% python3 -q
>>> import numpy as np
>>> from numpy import linalg as LA
>>> np.set_printoptions(precision=1, suppress=True, linewidth=100)
>>> E = np.load("block11.npy")
>>> E
array([[ 0. ,  3.5,  3.8],
       [ 0. ,  1.4,  0.6],
       [ 0. ,  4.3,  5. ],
       [ 0. ,  7.7, 10. ],
       [ 0. ,  7.6,  9.9],
       [ 0. ,  4.3,  5. ],
       [ 0. ,  5.4,  6.6],
       [ 0. ,  4.8,  5.7],
       [ 0. ,  3.8,  4.2],
       [ 0. ,  0.1, -1.4],
       [ 0. ,  3.2,  3.4],
       [ 0. ,  1.1,  0.1],
       [ 0. ,  3.7,  4. ],
       [ 0. , -0.9, -2.9],
       [ 0. ,  1.7,  1.1],
       [ 0. ,  4.4,  5. ],
       [ 0. ,  2.8,  2.7],
       [ 0. ,  5.1,  6.2],
       [ 0. ,  3. ,  2.9],
       [ 0. , -3.8, -7.2],
       [ 0. ,  1.6,  0.9],
       [ 0. ,  4.1,  4.6],
       [ 0. ,  1.5,  0.7],
       [ 0. ,  5.8,  7.2]])
>>> np.allclose(E[:-1].T @ LA.lstsq(E[:-1].T, E[-1])[0], E[-1])
True
>>> np.unique(E.round(6), axis=0).shape
(23, 3)
>>> t3 = np.stack([E, -2 * E, E[::-1]])
>>> LA.matrix_rank(t3.reshape(3, -1))
np.int64(2)
>>> np.einsum("bij,cij->bc", t3, t3)
array([[  996.6, -1993.1,   329.5],
       [-1993.1,  3986.3,  -659. ],
       [  329.5,  -659. ,   996.6]])
>>> LA.matrix_rank(t3)
array([2, 2, 2])
>>> t3.shape
(3, 24, 3)
>>> left, s, Vt = LA.svd(E)
>>> V = Vt[:(s > 1e-8).sum()]
>>> rng = np.random.default_rng(708192)
>>> x = E[10] + 5 * E[3] + rng.integers(2) * np.eye(3)[2]
>>> x
array([ 0. , 41.7, 53.4])
>>> LA.matrix_rank(np.vstack([E, x]))
np.int64(2)
>>> np.allclose(V.T @ V @ x, x)
True
>>> np.diag(V.T @ V)
array([0., 1., 1.])
>>> [round(float(x), 1) for x in LA.svd(E, compute_uv=False)[:3]]
[31.4, 2.9, 0.0]
>>> np.argsort(-LA.norm(E, axis=0).round(6), kind="stable")[:3]
array([2, 1, 0])
>>> M = np.load("dump.npy")
>>> M
array([[ 1,  0,  0,  0,  0],
       [ 1,  1,  0,  0,  0],
       [-3, -3,  1,  0,  0],
       [ 2, -3,  1,  1,  0],
       [ 1, -3,  1,  1,  1]])
>>> LA.norm(M, axis=1).argmax()
np.int64(2)
>>> round(LA.norm(M[1] - M[3]), 1)
np.float64(4.4)
>>> A2 = LA.inv(M)
>>> np.round(M @ A2, 1) + 0
array([[1., 0., 0., 0., 0.],
       [0., 1., 0., 0., 0.],
       [0., 0., 1., 0., 0.],
       [0., 0., 0., 1., 0.],
       [0., 0., 0., 0., 1.]])
>>> np.round(LA.det(M) * A2, 1) + 0
array([[ 1.,  0.,  0.,  0.,  0.],
       [-1.,  1.,  0.,  0.,  0.],
       [ 0.,  3.,  1.,  0.,  0.],
       [-5.,  0., -1.,  1.,  0.],
       [ 1.,  0.,  0., -1.,  1.]])
>>> A2.round(1) + 0
array([[ 1.,  0.,  0.,  0.,  0.],
       [-1.,  1.,  0.,  0.,  0.],
       [ 0.,  3.,  1.,  0.,  0.],
       [-5.,  0., -1.,  1.,  0.],
       [ 1.,  0.,  0., -1.,  1.]])
>>> np.round(LA.slogdet(M)[0], 1)
np.float64(1.0)
>>> np.round(LA.cond(M), 1)
np.float64(31.4)
>>> th = np.radians(30)
>>> r_ = np.eye(5)
>>> r_[2, 2] = r_[3, 3] = np.cos(th)
>>> r_[2, 3], r_[3, 2] = -np.sin(th), np.sin(th)
>>> r_
array([[ 1. ,  0. ,  0. ,  0. ,  0. ],
       [ 0. ,  1. ,  0. ,  0. ,  0. ],
       [ 0. ,  0. ,  0.9, -0.5,  0. ],
       [ 0. ,  0. ,  0.5,  0.9,  0. ],
       [ 0. ,  0. ,  0. ,  0. ,  1. ]])
>>> A2 = M @ r_.T
>>> np.allclose(M @ M.T, A2 @ A2.T)
True
>>> np.allclose(LA.norm(M, axis=1), LA.norm(A2, axis=1))
True
>>> A2
array([[ 1. ,  0. ,  0. ,  0. ,  0. ],
       [ 1. ,  1. ,  0. ,  0. ,  0. ],
       [-3. , -3. ,  0.9,  0.5,  0. ],
       [ 2. , -3. ,  0.4,  1.4,  0. ],
       [ 1. , -3. ,  0.4,  1.4,  1. ]])
>>> rk = LA.matrix_rank(E)
>>> rk
np.int64(2)
>>> N = LA.svd(E)[2][rk:].T
>>> N.shape
(3, 1)
>>> [int(LA.matrix_rank(E[:, :j + 1])) for j in range(3)]
[0, 1, 2]
>>> feats = np.load("test4.npy")
>>> feats
array([[ 0.7,  1.8,  3.4,  0.5,  1.8,  1.2, -0.2],
       [ 0.8,  1.6,  2.5,  1.2,  1.5,  0.8,  0. ],
       [ 1.2,  2. ,  2.6,  0.9,  2. ,  0.8, -0.1],
       [ 2.1,  1.4,  1.5, -1.1, -1.9,  0.2,  2.1],
       [ 2. ,  0.8,  1.9, -1.4, -2.4,  0. ,  1.5],
       [ 1.7,  1. ,  2.1, -0.8, -2. ,  0. ,  1.7],
       [ 2.3, -1.3,  2.3,  1. , -2.6, -2.7,  1.9],
       [ 2.4, -1.1,  1.8,  0.7, -2.1, -2.4,  2.2],
       [ 2. , -1. ,  1.9,  1. , -2.5, -3.6,  1.7]])
>>> hat = feats @ LA.solve(feats.T @ feats, feats.T)
>>> np.diag(hat)
array([0.9, 0.7, 0.8, 0.7, 0.9, 0.5, 0.7, 0.8, 1. ])
>>> np.allclose(hat @ hat, hat)
True
>>> np.round(LA.eigvalsh(hat), 1) + 0
array([0., 0., 1., 1., 1., 1., 1., 1., 1.])
>>> J = np.array([[1.1, 3.0, 3.0, 0.0, 3.0, 1.0, 2.0],
...     [1.0, 0.1, 0.0, 2.0, 2.0, 0.0, 3.0],
...     [1.0, 2.0, 3.1, 3.0, 1.0, 2.0, 1.0],
...     [3.0, 3.0, 1.0, 1.1, 0.0, 0.0, 2.0],
...     [2.0, 2.0, 2.0, 1.0, 1.1, 0.0, 0.0],
...     [3.0, 1.0, 1.0, 3.0, 1.0, 3.1, 2.0],
...     [1.0, 3.0, 3.0, 0.0, 3.0, 1.0, 2.1]])
>>> J
array([[1.1, 3. , 3. , 0. , 3. , 1. , 2. ],
       [1. , 0.1, 0. , 2. , 2. , 0. , 3. ],
       [1. , 2. , 3.1, 3. , 1. , 2. , 1. ],
       [3. , 3. , 1. , 1.1, 0. , 0. , 2. ],
       [2. , 2. , 2. , 1. , 1.1, 0. , 0. ],
       [3. , 1. , 1. , 3. , 1. , 3.1, 2. ],
       [1. , 3. , 3. , 0. , 3. , 1. , 2.1]])
>>> left, s, Vt = LA.svd(J)
>>> s.round(1) + 0
array([11.8,  4.7,  3.3,  3.2,  1.7,  1.2,  0. ])
>>> A2 = left[:, :6] @ np.diag(s[:6]) @ Vt[:6]
>>> LA.matrix_rank(A2)
np.int64(6)
>>> A2.round(1) + 0
array([[1.1, 3. , 3. , 0. , 3. , 1. , 2. ],
       [1. , 0.1, 0. , 2. , 2. , 0. , 3. ],
       [1. , 2. , 3.1, 3. , 1. , 2. , 1. ],
       [3. , 3. , 1. , 1.1, 0. , 0. , 2. ],
       [2. , 2. , 2. , 1. , 1.1, 0. , 0. ],
       [3. , 1. , 1. , 3. , 1. , 3.1, 2. ],
       [1. , 3. , 3. , 0. , 3. , 1. , 2.1]])
>>> round(LA.norm(J - A2, 2), 1), round(float(s[6]), 1)
(np.float64(0.0), 0.0)
>>> np.round(np.abs(J - A2).max(), 1)
np.float64(0.0)
>>> A2.inv()
Traceback (most recent call last):
  File "<python-input-61>", line 1, in <module>
    A2.inv()
    ^^^^^^
AttributeError: 'numpy.ndarray' object has no attribute 'inv'
>>> (A2 + A2.T) / 2
array([[1.1, 2. , 2. , 1.5, 2.5, 2. , 1.5],
       [2. , 0.1, 1. , 2.5, 2. , 0.5, 3. ],
       [2. , 1. , 3.1, 2. , 1.5, 1.5, 2. ],
       [1.5, 2.5, 2. , 1.1, 0.5, 1.5, 1. ],
       [2.5, 2. , 1.5, 0.5, 1.1, 0.5, 1.5],
       [2. , 0.5, 1.5, 1.5, 0.5, 3.1, 1.5],
       [1.5, 3. , 2. , 1. , 1.5, 1.5, 2.1]])
>>> round(LA.det(A2), 1)
np.float64(0.0)
>>> np.round(np.abs(LA.eigvals(A2)).max(), 1)
np.float64(11.2)
>>> np.round(np.trace(A2), 1)
np.float64(11.7)
>>> A2 = J / np.sqrt((J ** 2).mean(axis=1, keepdims=True))
>>> np.round(J - J.mean(axis=1, keepdims=True), 1) + 0
array([[-0.8,  1.1,  1.1, -1.9,  1.1, -0.9,  0.1],
       [-0.2, -1.1, -1.2,  0.8,  0.8, -1.2,  1.8],
       [-0.9,  0.1,  1.2,  1.1, -0.9,  0.1, -0.9],
       [ 1.6,  1.6, -0.4, -0.3, -1.4, -1.4,  0.6],
       [ 0.8,  0.8,  0.8, -0.2, -0.1, -1.2, -1.2],
       [ 1. , -1. , -1. ,  1. , -1. ,  1.1,  0. ],
       [-0.9,  1.1,  1.1, -1.9,  1.1, -0.9,  0.2]])
>>> LA.norm(A2, axis=1)
array([2.6, 2.6, 2.6, 2.6, 2.6, 2.6, 2.6])
>>> th = np.radians(36)
>>> r_ = np.eye(7)
>>> r_[5, 5] = r_[3, 3] = np.cos(th)
>>> r_[5, 3], r_[3, 5] = -np.sin(th), np.sin(th)
>>> r_
array([[ 1. ,  0. ,  0. ,  0. ,  0. ,  0. ,  0. ],
       [ 0. ,  1. ,  0. ,  0. ,  0. ,  0. ,  0. ],
       [ 0. ,  0. ,  1. ,  0. ,  0. ,  0. ,  0. ],
       [ 0. ,  0. ,  0. ,  0.8,  0. ,  0.6,  0. ],
       [ 0. ,  0. ,  0. ,  0. ,  1. ,  0. ,  0. ],
       [ 0. ,  0. ,  0. , -0.6,  0. ,  0.8,  0. ],
       [ 0. ,  0. ,  0. ,  0. ,  0. ,  0. ,  1. ]])
>>> A2 = J @ r_.T
>>> np.abs(A2 - J).max(axis=0)
array([0. , 0. , 0. , 1.2, 0. , 2.4, 0. ])
>>> np.round(LA.svd(J, compute_uv=False), 1) + 0, np.round(LA.svd(A2, compute_uv=False), 1) + 0
(array([11.8,  4.7,  3.3,  3.2,  1.7,  1.2,  0. ]), array([11.8,  4.7,  3.3,  3.2,  1.7,  1.2,  0. ]))
>>> round(LA.det(r_), 1), np.round(np.trace(r_), 1)
(np.float64(1.0), np.float64(6.6))
>>> W = np.array([[0, 1, -2, 2],
...     [-2, -2, 1, -2],
...     [0, -2, 1, 2],
...     [0, 2, 0, -1],
...     [-1, -2, 2, 0],
...     [-1, 0, -2, 1],
...     [0, 2, 0, 2]])
>>> coef = np.array([2, 6, 0, 1])
>>> hid = np.maximum(J @ W + coef, 0)
>>> (hid > 0).mean(axis=0)
array([0. , 0.6, 0.7, 1. ])
>>> Z = np.array([[5, -1, 4], [1, 1, -3], [4, -5, 0], [4, -1, 2]])
>>> (hid @ Z).round(6).argmax(axis=1)
array([0, 0, 0, 0, 0, 0, 0])
>>> A2 = np.array([[3], [-5]])
>>> data = np.block([[np.zeros((2, 2)), A2], [A2.T, np.zeros((1, 1))]])
>>> data
array([[ 0.,  0.,  3.],
       [ 0.,  0., -5.],
       [ 3., -5.,  0.]])
>>> round(float(LA.eigvalsh(data).min()), 1)
-5.8
>>> evals, V = LA.eigh(data)
>>> (evals > 1e-8).sum(), (evals < -1e-8).sum()
(np.int64(1), np.int64(1))
>>> np.round(V.T @ V, 1) + 0
array([[1., 0., 0.],
       [0., 1., 0.],
       [0., 0., 1.]])
>>> np.abs(V[:, -1]).round(6).argmax()
np.int64(2)
>>> evals.sum(), np.trace(data)
(np.float64(0.0), np.float64(0.0))
>>> mat = np.load("case17.npy")
>>> mat
array([[ 13., -32., -36.,  12.,  32., -16.,   8.],
       [-32.,  61.,  72., -24., -64.,  32., -16.],
       [-36.,  72.,  78., -27., -72.,  36., -18.],
       [ 12., -24., -27.,   6.,  24., -12.,   6.],
       [ 32., -64., -72.,  24.,  61., -32.,  16.],
       [-16.,  32.,  36., -12., -32.,  13.,  -8.],
       [  8., -16., -18.,   6.,  16.,  -8.,   1.]])
>>> evals, V = LA.eigh(mat)
>>> np.abs(V[:, -1]).round(6).argmax()
np.int64(2)
>>> np.round(V.T @ mat @ V, 1) + 0
array([[ -3.,   0.,   0.,   0.,   0.,   0.,   0.],
       [  0.,  -3.,   0.,   0.,   0.,   0.,   0.],
       [  0.,   0.,  -3.,   0.,   0.,   0.,   0.],
       [  0.,   0.,   0.,  -3.,   0.,   0.,   0.],
       [  0.,   0.,   0.,   0.,  -3.,   0.,   0.],
       [  0.,   0.,   0.,   0.,   0.,  -3.,   0.],
       [  0.,   0.,   0.,   0.,   0.,   0., 251.]])
>>> np.unique(evals.round(6) + 0, return_counts=True)[1]
array([6, 1])
>>> V @ np.diag(evals) @ V.T
array([[ 13., -32., -36.,  12.,  32., -16.,   8.],
       [-32.,  61.,  72., -24., -64.,  32., -16.],
       [-36.,  72.,  78., -27., -72.,  36., -18.],
       [ 12., -24., -27.,   6.,  24., -12.,   6.],
       [ 32., -64., -72.,  24.,  61., -32.,  16.],
       [-16.,  32.,  36., -12., -32.,  13.,  -8.],
       [  8., -16., -18.,   6.,  16.,  -8.,   1.]])
>>> np.round(LA.eigvalsh(mat + 3 * np.eye(7)), 1) + 0
array([  0.,   0.,   0.,   0.,   0.,   0., 254.])
>>> np.abs(V[:, -1])
array([0.3, 0.5, 0.6, 0.2, 0.5, 0.3, 0.1])
